>>> import numpy as np
>>> from numpy import linalg as LA
>>> np.set_printoptions(precision=2, suppress=True, linewidth=100, floatmode="fixed")
>>> def rd(a):
...     return np.round(a, 2) + 0
... 
>>> F = np.array([[1, -2, 4, -8],
...     [1, -1, 1, -1],
...     [1, 0, 0, 0],
...     [1, 1, 1, 1],
...     [1, 2, 4, 8]])
>>> F
array([[ 1, -2,  4, -8],
       [ 1, -1,  1, -1],
       [ 1,  0,  0,  0],
       [ 1,  1,  1,  1],
       [ 1,  2,  4,  8]])
>>> Q = F.astype(float).copy()
>>> for j in range(4):
...     Q[:, j] -= Q[:, :j] @ (Q[:, :j].T @ Q[:, j])
...     Q[:, j] /= LA.norm(Q[:, j])
... 
>>> rd(Q.T @ F)
array([[ 2.24,  0.00,  4.47,  0.00],
       [ 0.00,  3.16,  0.00, 10.75],
       [ 0.00,  0.00,  3.74,  0.00],
       [ 0.00,  0.00,  0.00,  3.79]])
>>> rd(Q)
array([[ 0.45, -0.63,  0.53, -0.32],
       [ 0.45, -0.32, -0.27,  0.63],
       [ 0.45,  0.00, -0.53,  0.00],
       [ 0.45,  0.32, -0.27, -0.63],
       [ 0.45,  0.63,  0.53,  0.32]])
>>> B = np.c_[F[:, :2] @ np.array([[-5, 1], [-7, -6]]), np.array([1, 2, 0, -3, 2])]
>>> B
array([[  9,  13,   1],
       [  2,   7,   2],
       [ -5,   1,   0],
       [-12,  -5,  -3],
       [-19, -11,   2]])
>>> rd(LA.lstsq(F, B[:, 0])[0])
array([-5.00, -7.00,  0.00,  0.00])
>>> LA.matrix_rank(np.c_[F, B])
np.int64(5)
>>> t3 = np.stack([F, -1 * F, F[::-1]])
>>> LA.matrix_rank(t3.reshape(3, -1))
np.int64(2)
>>> u = np.array([3, -1, 3])
>>> feats = np.array([np.roll(u, i) for i in range(3)])
>>> feats
array([[ 3, -1,  3],
       [ 3,  3, -1],
       [-1,  3,  3]])
>>> Q, vecs = LA.qr(feats[:, :2])[0], LA.qr(feats[:, 2:])[0]
>>> sv = LA.svd(Q.T @ vecs, compute_uv=False)
>>> rd(np.degrees(np.arccos(sv.clip(0, 1))))
array([78.02])
>>> mat = np.load("dump.npy")
>>> mat
array([[1, 1, 1, 1],
       [1, 2, 1, 2],
       [1, 1, 1, 1],
       [1, 2, 1, 2]])
>>> x = np.array([-2, 0, -1, 9])
>>> mat @ x
array([ 6, 15,  6, 15])
>>> mat @ np.eye(4)[2]
array([1.00, 1.00, 1.00, 1.00])
>>> (mat * x).sum(axis=1)
array([ 6, 15,  6, 15])
>>> np.einsum("ij,j->i", mat, x)
array([ 6, 15,  6, 15])
>>> B = np.array([[-3, 1], [0, -1]])
>>> W2 = np.kron(B, mat)
>>> W2.shape
(8, 8)
>>> LA.matrix_rank(W2)
np.int64(4)
>>> evals, vecs = LA.eigh(mat)
>>> x = np.array([3, 2, 0, 1])
>>> rd(vecs * np.maximum(evals, 0) @ vecs.T)
array([[1.00, 1.00, 1.00, 1.00],
       [1.00, 2.00, 1.00, 2.00],
       [1.00, 1.00, 1.00, 1.00],
       [1.00, 2.00, 1.00, 2.00]])
>>> (np.sign(vecs[:, -1].round(6)) == np.sign(vecs[0, -1].round(6))).astype(int)
array([1, 1, 1, 1])
>>> rd(LA.eigvalsh(mat[1:, 1:]))
array([0.00, 0.44, 4.56])
>>> np.abs(np.diag(LA.qr(mat)[1])) > 1e-9
array([ True,  True, False, False])
>>> np.unique(mat.round(6), axis=0).shape
(2, 4)
>>> rd(np.trace(LA.pinv(mat) @ mat))
np.float64(2.0)
>>> rd(mat @ LA.pinv(mat) @ mat)
array([[1.00, 1.00, 1.00, 1.00],
       [1.00, 2.00, 1.00, 2.00],
       [1.00, 1.00, 1.00, 1.00],
       [1.00, 2.00, 1.00, 2.00]])
>>> arr = np.load("test12.npy")
>>> arr
array([[-1, -4, -2],
       [-2, -8,  1],
       [ 3, 12,  3],
       [ 4, 16,  0],
       [ 0,  0, -2],
       [ 5, 20,  2]])
>>> rd(arr @ LA.pinv(arr) @ arr)
array([[-1.00, -4.00, -2.00],
       [-2.00, -8.00,  1.00],
       [ 3.00, 12.00,  3.00],
       [ 4.00, 16.00,  0.00],
       [ 0.00,  0.00, -2.00],
       [ 5.00, 20.00,  2.00]])
>>> rd(np.trace(LA.pinv(arr) @ arr))
np.float64(2.0)
>>> np.abs(np.diag(LA.qr(arr)[1])) > 1e-9
array([ True, False,  True])
>>> np.allclose(arr[:-1].T @ LA.lstsq(arr[:-1].T, arr[-1])[0], arr[-1])
True
>>> np.unique(arr.round(6), axis=0).shape
(6, 3)
>>> try:
...     LA.inv(arr)
... except LA.LinAlgError as e:
...     print(e)
... 
Last 2 dimensions of the array must be square
>>> r = LA.matrix_rank(arr)
>>> r
np.int64(2)
>>> N = LA.svd(arr)[2][r:].T
>>> [int(LA.matrix_rank(arr[:, :j + 1])) for j in range(3)]
[1, 1, 2]
>>> rd(arr @ N)
array([[0.00],
       [0.00],
       [0.00],
       [0.00],
       [0.00],
       [0.00]])
>>> [int(LA.matrix_rank(arr[:i])) for i in range(1, len(arr) + 1)]
[1, 2, 2, 2, 2, 2]
>>> LA.matrix_rank(arr.T @ arr), LA.matrix_rank(arr @ arr.T)
(np.int64(2), np.int64(2))
>>> N.shape
(3, 1)
>>> B = arr[0, 0] * arr[1:] - np.outer(arr[1:, 0], arr[0])
>>> B
array([[ 0,  0, -5],
       [ 0,  0,  3],
       [ 0,  0,  8],
       [ 0,  0,  2],
       [ 0,  0,  8]])
>>> np.flatnonzero(~B.round(6).any(axis=1))
array([], dtype=int64)
>>> J = np.load("layer1.npy")
>>> J
array([[1, 2, 2, 0],
       [0, 3, 3, 0],
       [0, 2, 3, 0],
       [0, 0, 0, 1]])
>>> x = np.array([3, 8, -4, -3])
>>> target = J @ x
>>> target
array([11, 12,  4, -3])
>>> rd(LA.solve(J, J[:, 2]))
array([0.00, 0.00, 1.00, 0.00])
>>> rd(LA.solve(J.T, J[2]))
array([0.00, 0.00, 1.00, 0.00])
>>> rd(LA.solve(J, 3 * target))
array([  9.00,  24.00, -12.00,  -9.00])
>>> np.unravel_index(np.abs(F).argmax(), F.shape)
(np.int64(0), np.int64(3))
>>> F[:, 4]
Traceback (most recent call last):
  File "<python-input-70>", line 1, in <module>
    F[:, 4]
    ~^^^^^^
IndexError: index 4 is out of bounds for axis 1 with size 4
>>> F.shape
(5, 4)
>>> F.sum(axis=1)
array([-5,  0,  1,  4, 15])
>>> np.diff(F, axis=0)
array([[ 0,  1, -3,  7],
       [ 0,  1, -1,  1],
       [ 0,  1,  1,  1],
       [ 0,  1,  3,  7]])
>>> rd(LA.norm(F))
np.float64(13.38)
>>> rd(LA.svd(F, compute_uv=False))
array([11.79,  6.09,  1.37,  1.02])
>>> np.zeros(5, 4)
Traceback (most recent call last):
  File "<python-input-76>", line 1, in <module>
    np.zeros(5, 4)
    ~~~~~~~~^^^^^^
TypeError: Cannot interpret '4' as a data type
>>> LA.matrix_rank(J)
np.int64(4)
>>> np.diff(J, axis=0)
array([[-1,  1,  1,  0],
       [ 0, -1,  0,  0],
       [ 0, -2, -3,  1]])
>>> np.abs(J).max()
np.int64(3)
>>> J.sum(axis=1)
array([5, 6, 5, 1])
>>> J[4]
Traceback (most recent call last):
  File "<python-input-81>", line 1, in <module>
    J[4]
    ~^^^
IndexError: index 4 is out of bounds for axis 0 with size 4
>>> np.unravel_index(np.abs(J).argmax(), J.shape)
(np.int64(1), np.int64(1))
>>> np.count_nonzero(J)
np.int64(8)
>>> W0 = np.load("sample3.npy")
>>> W0
array([[-5.00,  4.00,  0.00],
       [ 4.00,  3.00,  4.00],
       [ 0.00,  4.00, -2.00]])
>>> # symmetric, so the eigenvalues are real
>>> B = W0[0, 0] * W0[1:] - np.outer(W0[1:, 0], W0[0])
>>> B
array([[  0.00, -31.00, -20.00],
       [  0.00, -20.00,  10.00]])
>>> W0[:, 0] / W0[0, 0]
array([ 1.00, -0.80, -0.00])
>>> LA.matrix_rank(B), LA.matrix_rank(W0)
(np.int64(2), np.int64(3))
>>> np.flatnonzero(~B.round(6).any(axis=1))
array([], dtype=int64)
>>> rd(LA.eigvalsh(W0).min())
np.float64(-7.23)
>>> try:
...     LA.cholesky(W0)
... except LA.LinAlgError as e:
...     print(repr(e))
... 
LinAlgError('Matrix is not positive definite')
>>> B = LA.inv(W0)
>>> rd(LA.inv(B))
array([[-5.00,  4.00,  0.00],
       [ 4.00,  3.00,  4.00],
       [ 0.00,  4.00, -2.00]])
>>> (np.abs(B) > 1e-9).astype(int)
array([[1, 1, 1],
       [1, 1, 1],
       [1, 1, 1]])
>>> rd(LA.slogdet(W0)[0])
np.float64(1.0)
>>> rd(W0 @ B)
array([[1.00, 0.00, 0.00],
       [0.00, 1.00, 0.00],
       [0.00, 0.00, 1.00]])
>>> Q, vecs = LA.qr(W0[:, :1])[0], LA.qr(W0[:, 1:])[0]
>>> sv = LA.svd(Q.T @ vecs, compute_uv=False)
>>> rd(np.degrees(np.arccos(sv.clip(0, 1))))
array([51.45])
>>> rd(sv)
array([0.62])
>>> def softmax(z):
...     e = np.exp(z - z.max(axis=-1, keepdims=True))
...     return e / e.sum(axis=-1, keepdims=True)
... 
>>> rd(softmax(W0).sum(axis=1))
array([1.00, 1.00, 1.00])
>>> att = W0 @ W0.T / np.sqrt(3)
>>> rd(softmax(att)[0] @ W0)
array([-5.00,  4.00,  0.00])
>>> rd(softmax(att + np.triu(np.full(att.shape, -np.inf), 1)))
array([[1.00, 0.00, 0.00],
       [0.00, 1.00, 0.00],
       [0.09, 0.00, 0.91]])
>>> E = np.load("m.npy")
>>> E
array([[ 1, -1, -1,  1,  1, -1, -1,  1],
       [ 1, -1,  1, -1, -1,  1, -1,  1],
       [ 1, -1, -1,  1, -1,  1,  1, -1],
       [ 1,  1,  1,  1,  1,  1,  1,  1]])
>>> u = np.array([2, 2, 0])
>>> np.array([np.convolve(row, u, "same") for row in E])
array([[ 0, -4,  0,  4,  0, -4,  0,  2],
       [ 0,  0,  0, -4,  0,  0,  0,  2],
       [ 0, -4,  0,  0,  0,  4,  0, -2],
       [ 4,  4,  4,  4,  4,  4,  4,  2]])
>>> np.correlate(E[0], E[2], "full")
array([-1,  2,  1, -4,  1,  2, -1,  0,  1, -2, -1,  4, -1, -2,  1])
>>> E[0] @ E[3]
np.int64(0)
>>> rd(LA.norm(E[0] - E[3]))
np.float64(4.0)
>>> rd(LA.norm(E, axis=1))
array([2.83, 2.83, 2.83, 2.83])
>>> A = np.load("w.npy")
>>> A
array([[ 0,  6, -5],
       [ 0,  0,  3],
       [ 0,  0,  0]])
>>> Uu, sv, Vh = LA.svd(A)
>>> rd(sv)
array([8.06, 2.23, 0.00])
>>> B = Uu[:, :2] @ np.diag(sv[:2]) @ Vh[:2]
>>> rd(LA.norm(A - B) / LA.norm(A))
np.float64(0.0)
>>> LA.matrix_rank(A, rtol=0.05)
np.int64(2)
>>> rd(LA.norm(A - B, 2)), sv[2]
(np.float64(0.0), np.float64(0.0))
>>> np.einsum("ij,ji->", A, A)
np.int64(0)
>>> np.poly(A)
array([1.00, 0.00, 0.00, 0.00])
>>> rd(LA.det(A[::-1]))
np.float64(0.0)
>>> rd(LA.det(2 * A)), rd(LA.det(A))
(np.float64(0.0), np.float64(0.0))
>>> np.kron(np.eye(2, dtype=int), A)
array([[ 0,  6, -5,  0,  0,  0],
       [ 0,  0,  3,  0,  0,  0],
       [ 0,  0,  0,  0,  0,  0],
       [ 0,  0,  0,  0,  6, -5],
       [ 0,  0,  0,  0,  0,  3],
       [ 0,  0,  0,  0,  0,  0]])
>>> rd(LA.eigvals(A))
array([0.00, 0.00, 0.00])
>>> LA.lstsq(A[:-1].T, A[-1])[2]
np.int32(2)
>>> rd(np.trace(LA.pinv(A) @ A))
np.float64(2.0)
>>> np.abs(np.diag(LA.qr(A)[1])) > 1e-9
array([False, False, False])
>>> r = LA.matrix_rank(A)
>>> r
np.int64(2)
>>> N = LA.svd(A)[2][r:].T
>>> [int(LA.matrix_rank(A[:, :j + 1])) for j in range(3)]
[0, 1, 2]
>>> np.allclose(A @ N, 0)
True
>>> [int(LA.matrix_rank(np.delete(A, i, axis=0))) for i in range(3)]
[1, 1, 2]
>>> LA.matrix_rank(A.T @ A), LA.matrix_rank(A @ A.T)
(np.int64(2), np.int64(2))
>>> A @ N
array([[0.00],
       [0.00],
       [0.00]])
>>> Uu, sv, Vh = LA.svd(A)
>>> vecs = Vh[:(sv > 1e-8).sum()]
>>> rng = np.random.default_rng(13263)
>>> x = A[2] + 3 * A[1] + rng.integers(2) * np.eye(3)[2]
>>> x
array([ 0.00,  0.00, 10.00])
>>> rd(LA.norm(x - vecs.T @ vecs @ x))
np.float64(0.0)
>>> np.allclose(vecs.T @ vecs @ x, x)
True
